In [1]: import numpy as np

In [2]: np.set_printoptions(precision=2, suppress=True, linewidth=140)

In [3]: rnd = lambda a: np.round(a, 2) + 0

In [4]: feats = np.loadtxt("m.csv", delimiter=",")

In [5]: feats
Out[5]: 
array([[ 0., -2.,  0.,  0.],
       [-3., -5.,  0.,  0.],
       [ 0.,  0.,  2.,  1.],
       [ 0.,  0.,  3.,  1.]])

In [6]: ev, evecs = np.linalg.eig(feats)

In [7]: rnd(np.sort(np.linalg.eigvals(feats.T)))
Out[7]: array([-6. , -0.3,  1. ,  3.3])

In [8]: rnd(np.sort(np.linalg.eigvals(np.linalg.inv(feats))))
Out[8]: array([-3.3 , -0.17,  0.3 ,  1.  ])

In [9]: rnd(ev)
Out[9]: array([ 1. , -6. ,  3.3, -0.3])

In [10]: rnd(np.prod(ev))
Out[10]: np.float64(6.0)

In [11]: rnd(np.sort(np.linalg.eigvals(feats @ feats)))
Out[11]: array([ 0.09,  1.  , 10.91, 36.  ])

In [12]: vec = np.array([2, 1, 0, -2])

In [13]: y = feats @ vec

In [14]: y
Out[14]: array([ -2., -11.,  -2.,  -2.])

In [15]: rnd(np.linalg.solve(feats, y))
Out[15]: array([ 2.,  1.,  0., -2.])

In [16]: rnd(np.linalg.solve(feats, feats[:, 1]))
Out[16]: array([0., 1., 0., 0.])

In [17]: rnd(np.linalg.solve(feats, y + feats[:, 3]))
Out[17]: array([ 2.,  1.,  0., -1.])

In [18]: q, evecs = np.linalg.qr(feats[:, :3])[0], np.linalg.qr(feats[:, 3:])[0]

In [19]: sigma = np.linalg.svd(q.T @ evecs, compute_uv=False)

In [20]: print(rnd(np.linalg.norm(q @ q.T - evecs @ evecs.T, 2)))
1.0

In [21]: (sigma > 0.9).sum()
Out[21]: np.int64(1)

In [22]: E = np.loadtxt("test18.csv", delimiter=",")

In [23]: print(E)
[[ 10.  -7.  -1.   5.]
 [ 16. -12.  -2.  10.]
 [ 21. -15.  -4.  15.]
 [  9.  -8.  -1.   8.]]

In [24]: vec = np.array([-2, 2, 1, -1])

In [25]: y = E @ vec

In [26]: print(y)
[-40. -68. -91. -43.]

In [27]: print(rnd(np.linalg.solve(E.T, E[1])))
[0. 1. 0. 0.]

In [28]: print(rnd(np.linalg.solve(E, 3 * y)))
[-6.  6.  3. -3.]

In [29]: print(rnd(np.linalg.solve(E, y)))
[-2.  2.  1. -1.]

In [30]: rnd(np.linalg.solve(E, E[:, 1]))
Out[30]: array([0., 1., 0., 0.])

In [31]: U, sigma, Vt = np.linalg.svd(E)

In [32]: print(np.argmax(sigma[:-1] / (sigma[1:] + 1e-6)) + 1)
1

In [33]: other = U[:, :1] @ np.diag(sigma[:1]) @ Vt[:1]

In [34]: rnd(np.linalg.norm(E - other, 2)), rnd(sigma[1])
Out[34]: (np.float64(2.36), np.float64(2.36))

In [35]: np.linalg.matrix_rank(E, rtol=0.05)
Out[35]: np.int64(2)

In [36]: rng = np.random.default_rng(4)

In [37]: lab = rng.permutation(4)

In [38]: lab
Out[38]: array([3, 0, 1, 2])

In [39]: other = E[lab][:, lab]

In [40]: np.trace(other)
Out[40]: np.float64(2.0)

In [41]: rnd(np.sort(np.abs(np.linalg.eigvals(other))))
Out[41]: array([1., 2., 2., 3.])

In [42]: W0 = np.loadtxt("layer11.csv", delimiter=",")

In [43]: W0
Out[43]: 
array([[ 3., -1.,  3.,  0.],
       [ 0.,  3., -1.,  3.],
       [ 3.,  0.,  3., -1.],
       [-1.,  3.,  0.,  3.]])

In [44]: np.kron(np.eye(2, dtype=int), W0)
Out[44]: 
array([[ 3., -1.,  3.,  0.,  0., -0.,  0.,  0.],
       [ 0.,  3., -1.,  3.,  0.,  0., -0.,  0.],
       [ 3.,  0.,  3., -1.,  0.,  0.,  0., -0.],
       [-1.,  3.,  0.,  3., -0.,  0.,  0.,  0.],
       [ 0., -0.,  0.,  0.,  3., -1.,  3.,  0.],
       [ 0.,  0., -0.,  0.,  0.,  3., -1.,  3.],
       [ 0.,  0.,  0., -0.,  3.,  0.,  3., -1.],
       [-0.,  0.,  0.,  0., -1.,  3.,  0.,  3.]])

In [45]: rnd(np.linalg.det(2 * W0)), rnd(np.linalg.det(W0))
Out[45]: (np.float64(560.0), np.float64(35.0))

In [46]: u = np.array([-1, 3, -1, 0])

In [47]: other = W0 + np.outer(u, np.eye(4)[3])

In [48]: rnd(np.linalg.det(other) / np.linalg.det(W0)), rnd(1 + np.linalg.solve(W0, u)[3])
Out[48]: (np.float64(1.23), np.float64(1.23))

In [49]: q, Rm = np.linalg.qr(W0)

In [50]: rnd(np.trace(q @ q.T))
Out[50]: np.float64(4.0)

In [51]: np.allclose(Rm.T @ Rm, W0.T @ W0)
Out[51]: True

In [52]: rnd(Rm)
Out[52]: 
array([[-4.36,  1.38, -4.13,  1.38],
       [ 0.  , -4.14,  0.08, -3.89],
       [ 0.  ,  0.  , -1.39,  0.01],
       [ 0.  ,  0.  ,  0.  ,  1.39]])

In [53]: rnd(abs(Rm[0, 0])), rnd(np.linalg.norm(W0[:, 0]))
Out[53]: (np.float64(4.36), np.float64(4.36))

In [54]: q.shape, Rm.shape
Out[54]: ((4, 4), (4, 4))

In [55]: print(rnd(q))
[[-0.69  0.01 -0.11  0.72]
 [ 0.   -0.73  0.68  0.12]
 [-0.69 -0.23 -0.13 -0.68]
 [ 0.23 -0.65 -0.72  0.12]]

In [56]: rnd(q @ Rm)
Out[56]: 
array([[ 3., -1.,  3.,  0.],
       [ 0.,  3., -1.,  3.],
       [ 3.,  0.,  3., -1.],
       [-1.,  3.,  0.,  3.]])

In [57]: print(rnd(np.linalg.norm(W0[2] - W0[1])))
7.07

In [58]: rnd(np.linalg.norm(W0, 2))
Out[58]: np.float64(7.0)

In [59]: W0[2] @ W0[1]
Out[59]: np.float64(-6.0)

In [60]: J = np.load("sample2.npy")

In [61]: rnd(J)
Out[61]: 
array([[ 0.37, -0.27,  0.16,  0.37],
       [-0.27,  0.19, -0.11, -0.27],
       [ 0.16, -0.11,  0.07,  0.16],
       [ 0.37, -0.27,  0.16,  0.37]])

In [62]: # rank 1

In [63]: other = J + rng.integers(-2, 3, (4, 1)) @ rng.integers(-2, 3, (1, 4))

In [64]: print(rnd(other))
[[ 0.37  1.73 -1.84 -1.63]
 [-0.27  2.19 -2.11 -2.27]
 [ 0.16  1.89 -1.93 -1.84]
 [ 0.37 -2.27  2.16  2.37]]

In [65]: rnd(np.linalg.svd(other - J, compute_uv=False))
Out[65]: array([6.93, 0.  , 0.  , 0.  ])

In [66]: print(np.linalg.matrix_rank(other - J, tol=1e-8))
1

In [67]: np.abs(other - J).sum(axis=1)
Out[67]: array([6., 6., 6., 6.])

In [68]: rnd(np.linalg.norm(J) ** 2 / np.linalg.norm(J, 2) ** 2)
Out[68]: np.float64(1.0)

In [69]: rnd(np.linalg.norm(J[1], 1)), rnd(np.linalg.norm(J[1], np.inf))
Out[69]: (np.float64(0.83), np.float64(0.27))

In [70]: rnd(np.linalg.norm(J[1] - J[0]))
Out[70]: np.float64(1.04)

In [71]: mat = np.load("out18.npy")

In [72]: print(rnd(mat))
[[ 0.65  0.35  0.35 -0.58]
 [ 0.35  0.65 -0.35  0.58]
 [ 0.35 -0.35  0.65  0.58]
 [-0.58  0.58  0.58  0.04]]

In [73]: G = mat.T @ mat

In [74]: (mat @ mat.T).shape
Out[74]: (4, 4)

In [75]: rnd(np.linalg.eigvalsh(G)[::-1])
Out[75]: array([1., 1., 1., 1.])

In [76]: np.linalg.matrix_rank(G)
Out[76]: np.int64(4)

In [77]: q, Rm = np.linalg.qr(mat)

In [78]: q.shape, Rm.shape
Out[78]: ((4, 4), (4, 4))

In [79]: rnd(q @ Rm)
Out[79]: 
array([[ 0.65,  0.35,  0.35, -0.58],
       [ 0.35,  0.65, -0.35,  0.58],
       [ 0.35, -0.35,  0.65,  0.58],
       [-0.58,  0.58,  0.58,  0.04]])

In [80]: abs(Rm[0, 0]), rnd(np.linalg.norm(mat[:, 0]))
Out[80]: (np.float64(1.0), np.float64(1.0))

In [81]: np.trace(q @ q.T)
Out[81]: np.float64(4.0)

In [82]: np.allclose(Rm.T @ Rm, mat.T @ mat)
Out[82]: True

In [83]: rnd(np.abs(np.diag(Rm)))
Out[83]: array([1., 1., 1., 1.])

In [84]: t3 = np.stack([mat, 4 * mat, mat[::-1]])

In [85]: np.linalg.matrix_rank(t3.reshape(3, -1))
Out[85]: np.int64(2)

In [86]: (t3 @ mat.T).shape
Out[86]: (3, 4, 4)

In [87]: t3.shape
Out[87]: (3, 4, 4)

In [88]: X = np.array([[1, 2, 2], [3, 2, 1], [3, 0, 3]])

In [89]: print(X)
[[1 2 2]
 [3 2 1]
 [3 0 3]]

In [90]: other = X + rng.integers(-2, 3, (3, 1)) @ rng.integers(-2, 3, (1, 3))

In [91]: other
Out[91]: 
array([[-1,  3,  4],
       [-1,  4,  5],
       [ 3,  0,  3]])

In [92]: rnd(np.linalg.svd(other - X, compute_uv=False))
Out[92]: array([6.71, 0.  , 0.  ])
